$ ipython --no-banner

In [1]: import numpy as np

In [2]: from numpy import linalg as LA

In [3]: np.set_printoptions(precision=3, suppress=True, linewidth=160)

In [4]: E = np.diag(np.array([1, 1, 3, 1])) + 3 * np.eye(4, k=1) + 3 * np.eye(4, k=-1)

In [5]: print(E)
[[1. 3. 0. 0.]
 [3. 1. 3. 0.]
 [0. 3. 3. 3.]
 [0. 0. 3. 1.]]

In [6]: # symmetric

In [7]: np.all(LA.eigvalsh(E) > 0)
Out[7]: np.False_

In [8]: round(LA.eigvalsh(E).min(), 3)
Out[8]: np.float64(-3.27)

In [9]: u = np.array([7, 9, 3, 9])

In [10]: out = E + np.outer(u, np.eye(4)[0])

In [11]: LA.matrix_rank(out - E)
Out[11]: np.int64(1)

In [12]: out
Out[12]: 
array([[ 8.,  3.,  0.,  0.],
       [12.,  1.,  3.,  0.],
       [ 3.,  3.,  3.,  3.],
       [ 9.,  0.,  3.,  1.]])

In [13]: O, vecs = LA.qr(E[:, :3])[0], LA.qr(E[:, 3:])[0]

In [14]: s = LA.svd(O.T @ vecs, compute_uv=False)

In [15]: (s > 0.9).sum()
Out[15]: np.int64(1)

In [16]: out = E / LA.norm(E, axis=1, keepdims=True)

In [17]: G = out @ out.T

In [18]: np.round(np.degrees(np.arccos(np.clip(G[2, 1], -1, 1))), 3)
Out[18]: np.float64(58.007)

In [19]: G
Out[19]: 
array([[1.   , 0.435, 0.548, 0.   ],
       [0.435, 1.   , 0.53 , 0.653],
       [0.548, 0.53 , 1.   , 0.73 ],
       [0.   , 0.653, 0.73 , 1.   ]])

In [20]: print(np.argwhere(np.triu(np.abs(G) > 0.95, 1)))
[]

In [21]: J = np.loadtxt("run7.csv", delimiter=",")

In [22]: J
Out[22]: 
array([[1.   , 0.   , 0.   , 0.   ],
       [0.333, 0.333, 0.   , 0.333],
       [0.   , 0.25 , 0.5  , 0.25 ],
       [0.   , 0.   , 0.333, 0.667]])

In [23]: # rows sum to 1

In [24]: np.einsum("ii->", J)
Out[24]: np.float64(2.5)

In [25]: np.kron(np.eye(2, dtype=int), J)
Out[25]: 
array([[1.   , 0.   , 0.   , 0.   , 0.   , 0.   , 0.   , 0.   ],
       [0.333, 0.333, 0.   , 0.333, 0.   , 0.   , 0.   , 0.   ],
       [0.   , 0.25 , 0.5  , 0.25 , 0.   , 0.   , 0.   , 0.   ],
       [0.   , 0.   , 0.333, 0.667, 0.   , 0.   , 0.   , 0.   ],
       [0.   , 0.   , 0.   , 0.   , 1.   , 0.   , 0.   , 0.   ],
       [0.   , 0.   , 0.   , 0.   , 0.333, 0.333, 0.   , 0.333],
       [0.   , 0.   , 0.   , 0.   , 0.   , 0.25 , 0.5  , 0.25 ],
       [0.   , 0.   , 0.   , 0.   , 0.   , 0.   , 0.333, 0.667]])

In [26]: np.round(LA.eigvals(J).sum().real, 3)
Out[26]: np.float64(2.5)

In [27]: np.poly(J)
Out[27]: array([ 1.   , -2.5  ,  2.139, -0.75 ,  0.111])
